$ python -q
>>> import numpy as np
>>> from numpy import linalg as LA
>>> np.set_printoptions(precision=1, suppress=True, linewidth=100)
>>> J = np.load("block11.npy")
>>> J
array([[0.3, 0.4, 0.4],
       [0.2, 0.8, 0.1],
       [0.2, 0.3, 0.5]])
>>> round(float(np.trace(J)), 1)
1.6
>>> np.allclose(J, J.T)
False
>>> LA.matrix_power(J, 100)
array([[0.2, 0.6, 0.2],
       [0.2, 0.6, 0.2],
       [0.2, 0.6, 0.2]])
>>> J @ np.ones(3)
array([1., 1., 1.])
>>> np.sort(np.abs(LA.eigvals(J)))[::-1]
array([1. , 0.5, 0.1])
>>> pr = np.eye(3)[0]
>>> for _ in range(6):
...     pr = pr @ J
...     print(pr.round(1))
... 
[0.3 0.4 0.4]
[0.2 0.5 0.3]
[0.2 0.5 0.3]
[0.2 0.6 0.3]
[0.2 0.6 0.2]
[0.2 0.6 0.2]
>>> hat = np.triu(np.array([[-4, -5, -5], [1, -2, 1], [-1, 5, -4]]), 1) + np.eye(3)
>>> M2 = hat @ J @ LA.inv(hat)
>>> M2
array([[ -1.3, -11.3,   2.3],
       [  0.3,   2.6,  -0.5],
       [  0.2,   1.1,   0.2]])
>>> np.poly(M2)
array([ 1. , -1.6,  0.7, -0.1])
>>> round(np.trace(M2), 1), np.round(np.trace(J), 1)
(np.float64(1.6), np.float64(1.6))
>>> ang = np.radians(90)
>>> Rm = np.eye(3)
>>> Rm[2, 2] = Rm[0, 0] = np.cos(ang)
>>> Rm[2, 0], Rm[0, 2] = -np.sin(ang), np.sin(ang)
>>> Rm.round(1) + 0
array([[ 0.,  0.,  1.],
       [ 0.,  1.,  0.],
       [-1.,  0.,  0.]])
>>> M2 = J @ Rm.T
>>> np.allclose(LA.norm(J, axis=1), LA.norm(M2, axis=1))
True
>>> LA.svd(J, compute_uv=False), LA.svd(M2, compute_uv=False)
(array([1.1, 0.5, 0.1]), array([1.1, 0.5, 0.1]))
>>> M2
array([[ 0.4,  0.4, -0.3],
       [ 0.1,  0.8, -0.2],
       [ 0.5,  0.3, -0.2]])
>>> r0, r1 = J[2], J[1]
>>> np.round(r0 @ r1, 1)
np.float64(0.3)
>>> pr = (r0 @ r1) / (r0 @ r0) * r0
>>> round(float(LA.norm(r0 + r1) ** 2 + LA.norm(r0 - r1) ** 2), 1)
2.1
>>> m1 = np.load("data.npy")
>>> m1
array([[1. , 0. , 0. , 0. ],
       [0. , 0.5, 0.5, 0. ],
       [0. , 0. , 1. , 0. ],
       [0.3, 0.3, 0. , 0.3]])
>>> hat = np.triu(np.array([[3, 0, 6, 7], [8, 4, 9, 2], [4, 4, 1, 9], [8, 2, 6, 5]]), 1) + np.eye(4)
>>> M2 = hat @ m1 @ LA.inv(hat)
>>> round(np.trace(M2), 1), np.round(np.trace(m1), 1)
(np.float64(2.8), np.float64(2.8))
>>> M2
array([[  3.3,   2.3, -35. , 289.3],
       [  0.7,   1.2,  -5. ,  38.7],
       [  3. ,   3. , -44. , 372. ],
       [  0.3,   0.3,  -5. ,  42.3]])
>>> hat @ m1 - m1 @ hat
array([[ 2.3,  2.3,  0. , -4.7],
       [ 0.7,  0.7,  4.5, -4.8],
       [ 3. ,  3. ,  0. , -6. ],
       [ 0. ,  0. , -5. , -3. ]])
